% python3 -q
>>> import numpy as np
>>> np.set_printoptions(suppress=True, linewidth=120)
>>> tidy = lambda a: np.round(a, 2) + 0
>>> M = np.load("x.npy")
>>> M
array([[0, 1],
       [1, 0]])
>>> def softmax(z):
...     e = np.exp(z - z.max(axis=-1, keepdims=True))
...     return e / e.sum(axis=-1, keepdims=True)
... 
>>> tidy(softmax(M[0]))
array([0.27, 0.73])
>>> tidy(softmax(10 * M[0]))
array([0., 1.])
>>> scores = M @ M.T / np.sqrt(2)
>>> tidy(softmax(scores)[0] @ M)
array([0.33, 0.67])
>>> tidy(softmax(scores + np.triu(np.full(scores.shape, -np.inf), 1)))
array([[1.  , 0.  ],
       [0.33, 0.67]])
>>> tidy(softmax(scores))
array([[0.67, 0.33],
       [0.33, 0.67]])
>>> arr = np.maximum(np.array([[0],
...     [2],
...     [-7],
...     [7],
...     [-4],
...     [-7],
...     [0],
...     [-7],
...     [5],
...     [1],
...     [4],
...     [0],
...     [5],
...     [6],
...     [3]]) @ np.array([[1, -1, 2]]) + np.array([4, 4, 4]), 0)
>>> arr
array([[ 4,  4,  4],
       [ 6,  2,  8],
       [ 0, 11,  0],
       [11,  0, 18],
       [ 0,  8,  0],
       [ 0, 11,  0],
       [ 4,  4,  4],
       [ 0, 11,  0],
       [ 9,  0, 14],
       [ 5,  3,  6],
       [ 8,  0, 12],
       [ 4,  4,  4],
       [ 9,  0, 14],
       [10,  0, 16],
       [ 7,  1, 10]])
>>> z = arr[:, 1] > np.median(arr[:, 1])
>>> u = arr[z].mean(axis=0) - arr[~z].mean(axis=0)
>>> ((arr - arr.mean(axis=0)) @ u > 0).astype(int)
array([1, 0, 1, 0, 1, 1, 1, 1, 0, 1, 0, 1, 0, 0, 0])
>>> z.astype(int)
array([1, 0, 1, 0, 1, 1, 1, 1, 0, 0, 0, 1, 0, 0, 0])
>>> Q, Rm = np.linalg.qr(arr)
>>> tidy(Q @ Rm)
array([[ 4.,  4.,  4.],
       [ 6.,  2.,  8.],
       [ 0., 11.,  0.],
       [11.,  0., 18.],
       [ 0.,  8.,  0.],
       [ 0., 11.,  0.],
       [ 4.,  4.,  4.],
       [ 0., 11.,  0.],
       [ 9.,  0., 14.],
       [ 5.,  3.,  6.],
       [ 8.,  0., 12.],
       [ 4.,  4.,  4.],
       [ 9.,  0., 14.],
       [10.,  0., 16.],
       [ 7.,  1., 10.]])
>>> tidy(abs(Rm[0, 0])), tidy(np.linalg.norm(arr[:, 0]))
(np.float64(24.6), np.float64(24.6))
>>> np.allclose(Rm.T @ Rm, arr.T @ arr)
True
>>> Q.shape, Rm.shape
((15, 3), (3, 3))
>>> tidy(np.abs(np.diag(Rm)))
array([24.6 , 21.86,  4.16])
